% ipython --no-banner

In [1]: import numpy as np

In [2]: np.set_printoptions(precision=4, suppress=True, linewidth=120)

In [3]: arr = np.load("x.npy")

In [4]: print(arr)
[[ 1 -1  1]
 [ 1  0  0]
 [ 1  1  1]
 [ 1  2  4]
 [ 1  3  9]
 [ 1  4 16]]

In [5]: # column 2 is much longer than the rest

In [6]: q, evecs = np.linalg.qr(arr[:, :1])[0], np.linalg.qr(arr[:, 1:])[0]

In [7]: sig = np.linalg.svd(q.T @ evecs, compute_uv=False)

In [8]: np.degrees(np.arccos(sig.clip(0, 1)))
Out[8]: array([47.4458])

In [9]: (sig > 0.9).sum()
Out[9]: np.int64(0)

In [10]: sig
Out[10]: array([0.6763])

In [11]: J = np.array([[0, 2, 0, 0, 0, 0, 0, 0],
    ...:     [0, 0, 1, 0, 0, 0, 2, 0],
    ...:     [0, 0, 1, 0, 0, 0, 0, 0],
    ...:     [2, 0, 1, 1, 1, 0, 0, 0],
    ...:     [0, 2, 0, 0, 0, 2, 0, 2],
    ...:     [0, 0, 0, 0, 0, 0, 0, 1]])

In [12]: cov = J.T @ J

In [13]: cov
Out[13]: 
array([[4, 0, 2, 2, 2, 0, 0, 0],
       [0, 8, 0, 0, 0, 4, 0, 4],
       [2, 0, 3, 1, 1, 0, 2, 0],
       [2, 0, 1, 1, 1, 0, 0, 0],
       [2, 0, 1, 1, 1, 0, 0, 0],
       [0, 4, 0, 0, 0, 4, 0, 4],
       [0, 0, 2, 0, 0, 0, 4, 0],
       [0, 4, 0, 0, 0, 4, 0, 5]])

In [14]: np.linalg.svd(J, compute_uv=False) ** 2
Out[14]: array([13.9221,  7.6737,  4.6543,  2.6431,  0.672 ,  0.4348])

In [15]: np.round(np.linalg.eigvalsh(cov)[::-1], 4) + 0
Out[15]: array([13.9221,  7.6737,  4.6543,  2.6431,  0.672 ,  0.4348,  0.    ,  0.    ])

In [16]: round(float(np.linalg.norm(cov, 2) / np.linalg.norm(cov)), 4)
Out[16]: 0.829

In [17]: np.linalg.matrix_rank(cov, rtol=0.1)
Out[17]: np.int64(4)

In [18]: rng = np.random.default_rng(9935)

In [19]: Y = J + rng.integers(-2, 3, (6, 4)) @ rng.integers(-2, 3, (4, 8))

In [20]: Y
Out[20]: 
array([[ 4, -3, -1, -5,  2,  1, -1, -1],
       [-9,  0,  3,  2, -6,  3,  8, -1],
       [-2,  2,  2, -2,  0,  3,  3,  2],
       [ 3,  0, -1,  5,  1, -3, -4, -3],
       [-4,  7,  3,  6, -3, -1,  2,  5],
       [-2,  4,  0,  5, -1, -2, -1,  1]])

In [21]: print(np.abs(Y - J).sum(axis=1))
[20 29 15 17 29 15]

In [22]: print(np.linalg.matrix_rank(Y - J, tol=1e-8))
4

In [23]: feats = np.loadtxt("test17.csv", delimiter=",")

In [24]: feats
Out[24]: 
array([[-1.08, -1.08, -0.27, -0.45,  0.72,  0.18, -0.45,  0.27,  1.26],
       [-0.96, -0.96, -0.24, -0.4 ,  0.64,  0.16, -0.4 ,  0.24,  1.12],
       [-0.72, -0.72, -0.18, -0.3 ,  0.48,  0.12, -0.3 ,  0.18,  0.84],
       [-0.84, -0.84, -0.21, -0.35,  0.56,  0.14, -0.35,  0.21,  0.98],
       [-0.12, -0.12, -0.03, -0.05,  0.08,  0.02, -0.05,  0.03,  0.14],
       [-3.72, -3.72, -0.93, -1.55,  2.48,  0.62, -1.55,  0.93,  4.34],
       [ 1.44,  1.44,  0.36,  0.6 , -0.96, -0.24,  0.6 , -0.36, -1.68],
       [-0.48, -0.48, -0.12, -0.2 ,  0.32,  0.08, -0.2 ,  0.12,  0.56],
       [-1.68, -1.68, -0.42, -0.7 ,  1.12,  0.28, -0.7 ,  0.42,  1.96]])

In [25]: def softmax(z):
    ...:     e = np.exp(z - z.max(axis=-1, keepdims=True))
    ...:     return e / e.sum(axis=-1, keepdims=True)
    ...: 

In [26]: softmax(feats[4] + 4)
Out[26]: array([0.0993, 0.0993, 0.1087, 0.1065, 0.1213, 0.1142, 0.1065, 0.1154, 0.1288])

In [27]: softmax(feats).sum(axis=1)
Out[27]: array([1., 1., 1., 1., 1., 1., 1., 1., 1.])

In [28]: softmax(feats[4])
Out[28]: array([0.0993, 0.0993, 0.1087, 0.1065, 0.1213, 0.1142, 0.1065, 0.1154, 0.1288])

In [29]: print(softmax(10 * feats[4]))
[0.0264 0.0264 0.0649 0.0532 0.1951 0.1071 0.0532 0.1183 0.3555]

In [30]: att = feats @ feats.T / np.sqrt(9)

In [31]: softmax(att).round(6).argmax(axis=1)
Out[31]: array([5, 5, 5, 5, 5, 5, 6, 5, 5])

In [32]: softmax(att)[4] @ feats
Out[32]: array([-1.2085, -1.2085, -0.3021, -0.5035,  0.8057,  0.2014, -0.5035,  0.3021,  1.4099])

In [33]: K = np.loadtxt("case11.csv", delimiter=",")

In [34]: print(K)
[[3. 0. 0. 0. 0. 1. 0. 2. 3. 0. 3.]
 [0. 2. 2. 3. 3. 0. 0. 0. 0. 2. 0.]
 [0. 2. 1. 2. 3. 0. 0. 0. 0. 1. 0.]
 [0. 3. 3. 1. 1. 0. 0. 0. 0. 2. 0.]
 [0. 3. 0. 3. 3. 0. 0. 0. 0. 0. 0.]
 [2. 0. 0. 0. 0. 3. 0. 2. 0. 0. 0.]
 [0. 0. 0. 0. 0. 0. 3. 0. 0. 0. 0.]
 [1. 0. 0. 0. 0. 2. 0. 0. 3. 0. 1.]
 [0. 0. 0. 0. 0. 0. 0. 2. 3. 0. 1.]
 [0. 3. 3. 1. 3. 0. 0. 0. 0. 1. 0.]
 [1. 0. 0. 0. 0. 1. 0. 1. 1. 0. 2.]]

In [35]: vec = np.array([0, 0, 3, 0, 5, 2, 5, 5, 2, 1, 2])

In [36]: y = K @ vec

In [37]: beta, lr = np.zeros(11), 1 / np.linalg.norm(K, 2) ** 2

In [38]: for i in range(50):
    ...:     beta -= lr * K.T @ (K @ beta - y)
    ...:     if i % 10 == 0: print(i, round(np.linalg.norm(K @ beta - y), 4))
    ...: 
0 22.8057
10 8.8924
20 5.8557
30 4.42
40 3.5664

In [39]: beta
Out[39]: array([1.1268, 0.9994, 2.6193, 0.7342, 3.6549, 1.583 , 4.9243, 4.3061, 2.3095, 1.1383, 1.4195])

In [40]: round(float(np.linalg.cond(K)), 4)
Out[40]: 32.5712

In [41]: print((K != 0).astype(int))
[[1 0 0 0 0 1 0 1 1 0 1]
 [0 1 1 1 1 0 0 0 0 1 0]
 [0 1 1 1 1 0 0 0 0 1 0]
 [0 1 1 1 1 0 0 0 0 1 0]
 [0 1 0 1 1 0 0 0 0 0 0]
 [1 0 0 0 0 1 0 1 0 0 0]
 [0 0 0 0 0 0 1 0 0 0 0]
 [1 0 0 0 0 1 0 0 1 0 1]
 [0 0 0 0 0 0 0 1 1 0 1]
 [0 1 1 1 1 0 0 0 0 1 0]
 [1 0 0 0 0 1 0 1 1 0 1]]

In [42]: np.sort(np.linalg.eigvals(K).real)
Out[42]: array([-2.0219, -1.8407, -0.37  ,  0.0004,  0.0004,  1.565 ,  2.    ,  2.1068,  3.    ,  7.3501, 10.2099])

In [43]: labels = rng.permutation(11)

In [44]: print(labels)
[ 6  0 10  1  9  7  5  3  8  2  4]

In [45]: Y = K[labels][:, labels]

In [46]: Y
Out[46]: 
array([[3., 0., 0., 0., 0., 0., 0., 0., 0., 0., 0.],
       [0., 3., 3., 0., 0., 2., 1., 0., 3., 0., 0.],
       [0., 1., 2., 0., 0., 1., 1., 0., 1., 0., 0.],
       [0., 0., 0., 2., 2., 0., 0., 3., 0., 2., 3.],
       [0., 0., 0., 3., 1., 0., 0., 1., 0., 3., 3.],
       [0., 1., 1., 0., 0., 0., 2., 0., 3., 0., 0.],
       [0., 2., 0., 0., 0., 2., 3., 0., 0., 0., 0.],
       [0., 0., 0., 3., 2., 0., 0., 1., 0., 3., 1.],
       [0., 0., 1., 0., 0., 2., 0., 0., 3., 0., 0.],
       [0., 0., 0., 2., 1., 0., 0., 2., 0., 1., 3.],
       [0., 0., 0., 3., 0., 0., 0., 3., 0., 0., 3.]])

In [47]: round(float(np.linalg.det(Y)), 4), round(float(np.linalg.det(K[labels])), 4)
Out[47]: (-7938.0, -7938.0)
